$ python -q
>>> import numpy as np
>>> import numpy.linalg as la
>>> np.set_printoptions(precision=3, suppress=True, linewidth=120, legacy="1.25")
>>> J = np.loadtxt("run0.csv", delimiter=",")
>>> print(J)
[[ 8.  6.  0.  2.  0.]
 [ 9.  4.  4.  1.  5.]
 [ 2.  6.  3.  1.  1.]
 [ 8.  7.  3.  0.  4.]
 [ 8.  7.  3.  0.  4.]
 [18.  9. 10.  5. 12.]
 [ 0.  0.  0.  0.  0.]
 [16. 13.  3.  2.  4.]
 [ 0.  0.  0.  0.  0.]
 [17. 10.  4.  3.  5.]
 [17. 12.  9.  4. 11.]
 [ 9.  4.  4.  1.  5.]
 [ 8.  7.  3.  0.  4.]
 [ 0.  0.  0.  0.  0.]
 [ 9.  4.  4.  1.  5.]
 [17. 10.  4.  3.  5.]
 [ 9.  4.  4.  1.  5.]
 [ 0.  0.  0.  0.  0.]
 [ 8.  6.  0.  2.  0.]
 [ 8.  7.  3.  0.  4.]
 [ 8.  6.  0.  2.  0.]
 [ 2.  6.  3.  1.  1.]]
>>> W = np.array([[4, -4, -4, -3, 2, -1],
...     [0, -3, 4, 5, -3, 5],
...     [5, -1, 3, -3, 3, -4],
...     [-5, -1, -1, 1, 0, 3],
...     [1, 5, 3, 5, 4, 1]])
>>> coef = np.array([5, 3, 6, 8, 8, 2])
>>> hid = np.maximum(J @ W + coef, 0)
>>> print(la.matrix_rank(hid))
6
>>> print((hid > 0).astype(int))
[[1 0 0 1 1 1]
 [1 0 1 1 1 1]
 [1 0 1 1 1 1]
 [1 0 1 1 1 1]
 [1 0 1 1 1 1]
 [1 0 1 1 1 1]
 [1 1 1 1 1 1]
 [1 0 1 1 1 1]
 [1 1 1 1 1 1]
 [1 0 1 1 1 1]
 [1 0 1 1 1 1]
 [1 0 1 1 1 1]
 [1 0 1 1 1 1]
 [1 1 1 1 1 1]
 [1 0 1 1 1 1]
 [1 0 1 1 1 1]
 [1 0 1 1 1 1]
 [1 1 1 1 1 1]
 [1 0 0 1 1 1]
 [1 0 1 1 1 1]
 [1 0 0 1 1 1]
 [1 0 1 1 1 1]]
>>> cent = np.array([[-1, -2, -1],
...     [3, 3, 0],
...     [2, 2, 0],
...     [-3, 0, 2],
...     [0, -2, 2],
...     [-3, 2, 2]])
>>> print((hid @ cent).round(6).argmax(axis=1))
[2 2 2 2 2 2 2 2 2 2 2 2 2 2 2 2 2 2 2 2 2 2]
>>> print(W @ cent)
[[-12 -34  -8]
 [-31  15  14]
 [ 19 -21 -13]
 [-12  11  13]
 [  2  13  19]]
>>> x0 = np.array([4, -4, -3, 1, -1])
>>> target = J @ x0
>>> print(la.lstsq(J, target)[0])
[ 4. -4. -3.  1. -1.]
>>> print(la.solve(J.T @ J, J.T @ target))
[ 4. -4. -3.  1. -1.]
>>> print(np.round(la.pinv(J) @ J, 3) + 0)
[[1. 0. 0. 0. 0.]
 [0. 1. 0. 0. 0.]
 [0. 0. 1. 0. 0.]
 [0. 0. 0. 1. 0.]
 [0. 0. 0. 0. 1.]]
>>> rng = np.random.default_rng(324507)
>>> target = target + 0.02 * rng.normal(size=22)
>>> print(target)
[  9.976   3.997 -25.012  -8.983  -9.011  -0.987   0.015   1.026  -0.012  14.04  -13.995   4.01   -8.976  -0.003
   3.969  13.983   4.012  -0.015   9.953  -9.01    9.996 -25.023]
>>> coef, *_ = la.lstsq(J, target)
>>> print(round(float(la.norm(target - J @ coef)), 3))
0.088
>>> print(np.round(J.T @ (target - J @ coef), 3) + 0)
[0. 0. 0. 0. 0.]
>>> x0 = np.array([3, 1, 3, 0, 3])
>>> target = J @ x0
>>> coef, lr = np.zeros(5), 1 / la.norm(J, 2) ** 2
>>> for i in range(10):
...     coef -= lr * J.T @ (J @ coef - target)
...     if i % 2 == 0: print(i, round(la.norm(J @ coef - target), 3))
... 
0 31.4
2 29.009
4 26.802
6 24.764
8 22.883
>>> print(coef)
[3.225 1.843 1.69  0.574 2.069]
>>> print(round(float(la.cond(J)), 3))
47.481
>>> Xc = (J - J.mean(axis=0)) / J.std(axis=0)
>>> print(np.argwhere(np.abs(Xc) > 2))
[[ 5  2]
 [ 5  3]
 [ 5  4]
 [10  2]
 [10  4]]
>>> coef = la.lstsq(np.delete(Xc, 0, axis=1), Xc[:, 0])[0]
>>> print(np.abs(coef).argmax())
3
>>> print(coef)
[ 0.5   -1.143  0.334  1.379]
>>> M2 = np.c_[J[:, :3] @ np.array([[1, 0, -1], [-1, 0, 2], [0, 2, -2]]), np.array([1, 2, 3, -2, 0, 0, -3, 3, 2, 0, 2, 0, -1, 0, 3, 2, -3, 0, -1, -2, -2, 3])]
>>> print(M2)
[[  2.   0.   4.   1.]
 [  5.   8.  -9.   2.]
 [ -4.   6.   4.   3.]
 [  1.   6.   0.  -2.]
 [  1.   6.   0.   0.]
 [  9.  20. -20.   0.]
 [  0.   0.   0.  -3.]
 [  3.   6.   4.   3.]
 [  0.   0.   0.   2.]
 [  7.   8.  -5.   0.]
 [  5.  18. -11.   2.]
 [  5.   8.  -9.   0.]
 [  1.   6.   0.  -1.]
 [  0.   0.   0.   0.]
 [  5.   8.  -9.   3.]
 [  7.   8.  -5.   2.]
 [  5.   8.  -9.  -3.]
 [  0.   0.   0.   0.]
 [  2.   0.   4.  -1.]
 [  1.   6.   0.  -2.]
 [  2.   0.   4.  -2.]
 [ -4.   6.   4.   3.]]
>>> print(la.norm(la.qr(J)[0].T @ M2, axis=0) ** 2 / ((M2 ** 2).sum(axis=0) + 1e-12))
[1.    1.    1.    0.264]
>>> A = np.diag(np.array([1, 1, 3, -1, 1, 2]))
>>> print(A)
[[ 1  0  0  0  0  0]
 [ 0  1  0  0  0  0]
 [ 0  0  3  0  0  0]
 [ 0  0  0 -1  0  0]
 [ 0  0  0  0  1  0]
 [ 0  0  0  0  0  2]]
>>> u = np.array([-2, 2])
>>> print(np.polyval(u, A[4]))
[2 2 2 2 0 2]
>>> print(np.cross(A[4, :3], A[5, :3]))
[0 0 0]
>>> print(np.array([np.convolve(row, u, "same") for row in A]))
[[-2  2  0  0  0  0]
 [ 0 -2  2  0  0  0]
 [ 0  0 -6  6  0  0]
 [ 0  0  0  2 -2  0]
 [ 0  0  0  0 -2  2]
 [ 0  0  0  0  0 -4]]
>>> print(np.convolve(A[4], u))
[ 0  0  0  0 -2  2  0]
>>> print(np.prod(np.diag(A)), np.round(la.det(A), 3))
-6 -6.0
>>> print(la.matrix_rank(A - A[0, 0] * np.eye(6)))
3
>>> E = np.load("mat.npy")
>>> print(E)
[[ 3.889 -0.963  0.212  1.697 -0.558 -1.917  0.59 ]
 [-0.963  6.782 -0.821  0.603  1.037 -1.306  0.191]
 [ 0.212 -0.821  7.856  0.646  0.158 -1.481  0.094]
 [ 1.697  0.603  0.646  5.024  0.455  0.745 -0.218]
 [-0.558  1.037  0.158  0.455  2.591  1.101  2.624]
 [-1.917 -1.306 -1.481  0.745  1.101  5.096 -1.299]
 [ 0.59   0.191  0.094 -0.218  2.624 -1.299  4.762]]
>>> print(np.argsort(-la.norm(E, axis=0).round(6), kind="stable")[:3])
[2 1 5]
>>> print(la.matrix_rank(E, rtol=0.1))
6
>>> rank = la.matrix_rank(E)
>>> print(rank)
6
>>> null = la.svd(E)[2][rank:].T
>>> print(la.matrix_rank(E.T @ E), la.matrix_rank(E @ E.T))
6 6
>>> print([int(la.matrix_rank(E[:, :j + 1])) for j in range(7)])
[1, 2, 3, 4, 5, 6, 6]
>>> arr = np.loadtxt("layer1.csv", delimiter=",")
>>> print(arr)
[[-0.835  1.012 -0.398  1.248  0.441  0.769 -1.538  1.108 -1.088]
 [-0.364  0.409 -0.868  0.295  1.764 -0.731  1.108  0.307  1.701]
 [-0.094  0.753  0.466 -0.878 -2.043 -0.769 -0.74   1.138 -0.911]
 [ 0.342 -0.279  0.729  0.148 -1.118 -0.81   2.428  0.275 -0.613]
 [ 1.933 -1.097 -0.656 -0.093 -0.326  0.965 -1.586 -0.17  -0.193]
 [-1.252  0.98   1.722 -0.617 -1.322 -0.351 -0.19   0.355  1.044]
 [-1.88  -1.013 -1.453  0.53   0.176  0.329  0.598 -1.065 -0.647]
 [ 0.288  0.752  0.66  -0.437 -0.761 -0.891  0.081  2.11  -1.376]
 [ 1.342  0.347 -0.628 -0.027  0.828  0.982  0.671  0.118 -2.137]
 [ 1.361  1.333  0.977  1.306  0.628  0.544 -0.21   1.353  0.383]
 [-0.536 -1.735 -0.226  1.848 -0.061  0.675 -0.389  1.27  -0.113]
 [-0.98  -0.836 -0.909  0.194  1.374 -0.768  1.619 -1.036 -0.554]
 [-0.117  0.411  0.304  0.268  1.145 -0.091 -0.859  2.233  1.268]
 [ 0.448  0.255  0.336 -0.977  1.848  1.686 -0.72  -0.439 -0.834]
 [ 0.056 -1.712  0.243  0.814 -1.384 -1.189 -0.393 -1.112 -0.789]
 [-0.778  1.207  1.158 -1.973 -0.02   0.217  0.279 -0.3    1.221]
 [-0.073  0.422 -0.038 -0.152  1.052  1.193 -2.101  0.162  1.35 ]
 [-2.028  0.83  -0.258  0.427 -0.047 -0.714 -1.574 -0.973 -0.128]
 [-0.189 -1.072  0.043 -0.437 -0.163 -1.674 -0.735  1.793  1.021]
 [-0.925  0.775  1.136 -0.448 -0.521  0.494  0.33   2.33  -0.029]
 [-0.007  0.12  -1.936  0.79   0.244 -0.847  0.077 -1.875  0.562]
 [-0.963 -1.242  0.908  0.631  0.833 -1.143  0.199  1.671  0.688]
 [-0.404 -0.915 -0.296 -0.846 -0.911  1.481  0.389  1.47   1.363]
 [ 0.132 -0.394  1.196  0.816 -1.28   0.378 -0.665 -1.584  1.414]
 [ 1.263 -0.622  1.556  1.056  0.057  0.3    1.466 -0.19   1.097]
 [-1.386 -1.622  0.51   0.669  1.113  0.987  0.15   1.169  0.373]
 [ 0.551 -1.348 -1.923  0.786 -0.297  1.106 -1.118 -0.027 -0.06 ]
 [-0.61  -0.707  2.084 -0.119 -0.538 -0.041  1.049  1.227  0.936]
 [-0.049 -0.605 -0.765 -0.215 -1.489 -0.675 -1.762  1.43   0.423]
 [-1.273 -0.886  0.069  1.201 -0.324  0.366  1.3   -0.279  1.773]
 [-0.016  0.152  1.427  0.83  -0.529  0.583  2.049 -0.823 -0.869]
 [ 0.271  1.257  0.157  0.467  1.884  1.266 -0.322  0.488  1.269]
 [ 1.035  0.658 -2.182 -0.654 -1.41   0.306 -0.468 -0.086 -0.03 ]
 [ 0.743  0.106  0.88  -1.668 -0.916 -0.293  0.619  1.638  0.944]
 [ 1.513 -0.287  0.929  0.349 -1.628 -0.542  0.688  1.304 -0.725]
 [-1.337 -2.016  1.677  0.055 -0.048 -0.448 -0.302 -0.201  0.04 ]
 [-0.641  1.574  1.477  0.556 -0.018  0.612 -0.414 -0.04   1.753]
 [-0.792 -0.157  1.322  0.682  1.386 -0.991  1.026  1.459  0.223]
 [-1.088  0.642  0.257  1.1    0.384  0.849 -0.847  0.061 -2.13 ]
 [ 1.55  -1.61   1.496 -1.107  0.443  0.354 -0.443  0.146  0.036]]
>>> def softmax(z):
...     e = np.exp(z - z.max(axis=-1, keepdims=True))
...     return e / e.sum(axis=-1, keepdims=True)
... 
>>> print(np.round(softmax(10 * arr[15]), 3) + 0)
[0.    0.362 0.222 0.    0.    0.    0.    0.    0.416]
>>> print(softmax(arr).sum(axis=1))
[1. 1. 1. 1. 1. 1. 1. 1. 1. 1. 1. 1. 1. 1. 1. 1. 1. 1. 1. 1. 1. 1. 1. 1. 1. 1. 1. 1. 1. 1. 1. 1. 1. 1. 1. 1. 1. 1. 1.
 1.]
>>> print(softmax(arr[15]))
[0.031 0.226 0.215 0.009 0.066 0.084 0.089 0.05  0.229]
>>> print(softmax(arr[15] + -2))
[0.031 0.226 0.215 0.009 0.066 0.084 0.089 0.05  0.229]
>>> att = arr @ arr.T / np.sqrt(9)
>>> print(softmax(att)[15] @ arr)
[-0.454  0.498  0.9   -0.615 -0.176  0.128  0.068  0.363  0.81 ]
>>> print(softmax(att).round(6).argmax(axis=1))
[ 0  1  2  3  4  5  6  7  8  9 10 11 12 13 14 15 16 17 18 19 20 21 22 23 24 25 26 27 28 29 30 31 32 33 34 35 36 37 38
 39]
>>> M2 = arr / la.norm(arr, axis=1, keepdims=True)
>>> C2 = M2 @ M2.T
>>> print((C2 - 2 * np.eye(40)).round(6).argmax(axis=1))
[38 31  7 30 26 15 11  2 13 31 25  6 31  8 35  5 31  0 21  7  6 37 33 36 30 10  4 19 18 25  3 16 26 27  7 21  5 21  0
  4]
>>> print(round(float(np.degrees(np.arccos(np.clip(C2[33, 14], -1, 1)))), 3))
105.976
>>> print(np.argwhere(np.triu(np.abs(C2) > 0.95, 1)))
[]
>>> Xc = arr - arr.mean(axis=0)
>>> left, sigma, vt = la.svd(Xc, full_matrices=False)
>>> print(vt[0] * np.sign(vt[0, np.abs(vt[0]).argmax()]))
[-0.015  0.089  0.656 -0.222 -0.204 -0.21   0.289  0.52   0.269]
>>> print(sigma)
[8.158 7.327 7.178 6.294 6.014 5.858 5.177 4.468 4.105]
>>> print(np.abs(left[:, 0]).argmax())
20
>>> print(np.abs(vt[-1]))
[0.339 0.038 0.24  0.073 0.371 0.729 0.322 0.214 0.045]
>>> print(np.abs(vt[0]).argmax())
2
>>> print(np.round(Xc.mean(axis=0), 3) + 0)
[0. 0. 0. 0. 0. 0. 0. 0. 0.]
>>> print(sigma ** 2 / (sigma ** 2).sum())
[0.193 0.155 0.149 0.115 0.105 0.099 0.078 0.058 0.049]
>>> print(np.searchsorted(np.cumsum(sigma ** 2) / (sigma ** 2).sum(), 0.9) + 1)
8
